$ python3 -q
>>> import numpy as np
>>> from numpy import linalg as LA
>>> np.set_printoptions(precision=3, suppress=True, linewidth=200)
>>> m1 = np.loadtxt("mat.csv", delimiter=",")
>>> print(m1)
[[ 0.6  0.8  0.3 -0.6  0.4  0.8 -0.4 -0.8]
 [-0.3  0.3  1.1 -1.2 -0.2 -1.6 -1.  -1. ]
 [ 0.9 -0.1 -1.  -0.3  0.7  0.3  0.1 -0.3]
 [ 1.2 -0.9 -0.1 -0.3 -0.6 -0.2  1.  -0.4]
 [-1.1 -1.2  1.3 -1.2  1.1  0.3 -2.2 -0.3]
 [ 0.1 -0.5 -0.4  0.1 -1.4 -1.  -0.2  1. ]
 [ 0.1 -0.1 -1.3 -0.1  0.1 -0.7  0.9 -0.5]
 [-0.3  0.3  0.8 -0.2 -0.3  1.5 -0.6 -0.8]
 [ 1.  -0.7 -1.1  2.6  0.4  1.4  0.   1.2]
 [ 1.   1.5  0.1  2.2 -0.9  0.2  0.9 -1.5]
 [ 0.   1.8  0.7  1.4  0.2 -0.8 -0.4  1.2]
 [ 0.6 -1.6 -1.7  0.6  0.  -0.7 -0.1  0.1]
 [ 1.1 -0.6 -0.3 -1.6 -0.4  0.5 -0.6 -2.1]
 [ 0.2  1.  -0.4  0.2  1.5  0.7 -0.6  2.3]
 [-0.6 -0.4 -2.8  0.3 -0.8 -0.4  1.4 -0.1]
 [ 0.1 -0.1 -1.4  0.3 -1.6  2.9 -1.6  1.5]
 [ 0.5  1.6  1.4 -0.2  0.3  0.8 -0.1  1.1]
 [-1.6 -0.2  1.3 -1.7 -1.4 -1.3  0.1  0.8]
 [-1.6  0.4  1.3 -0.9  1.8  1.2 -0.4  0.4]
 [-0.3 -0.1 -0.1 -0.6  2.3  1.2 -1.6  2.1]
 [ 0.4 -0.1  0.3  1.6  0.6  1.   0.6 -0.3]
 [ 5.   3.   7.  -6.5 -7.5 -0.5  4.  13. ]]
>>> # row 21 is much longer than the rest
>>> C2 = np.cov(m1, rowvar=False)
>>> print(m1.std(axis=0))
[1.286 1.054 1.84  1.75  1.867 1.058 1.234 2.892]
>>> print(round(float(np.corrcoef(m1[:, 1], m1[:, 6])[0, 1]), 3))
0.454
>>> print(np.polyfit(m1[:, 1], m1[:, 6], 1))
[ 0.532 -0.136]
>>> print(np.argsort(-m1.std(axis=0).round(6), kind="stable"))
[7 4 2 3 0 6 5 1]
>>> print(np.median(m1, axis=0))
[ 0.15 -0.1   0.   -0.2   0.05  0.3  -0.15  0.  ]
>>> print(np.argwhere(np.triu(np.abs(np.corrcoef(m1.T)) > 0.8, 1)))
[]
>>> print(C2.shape)
(8, 8)
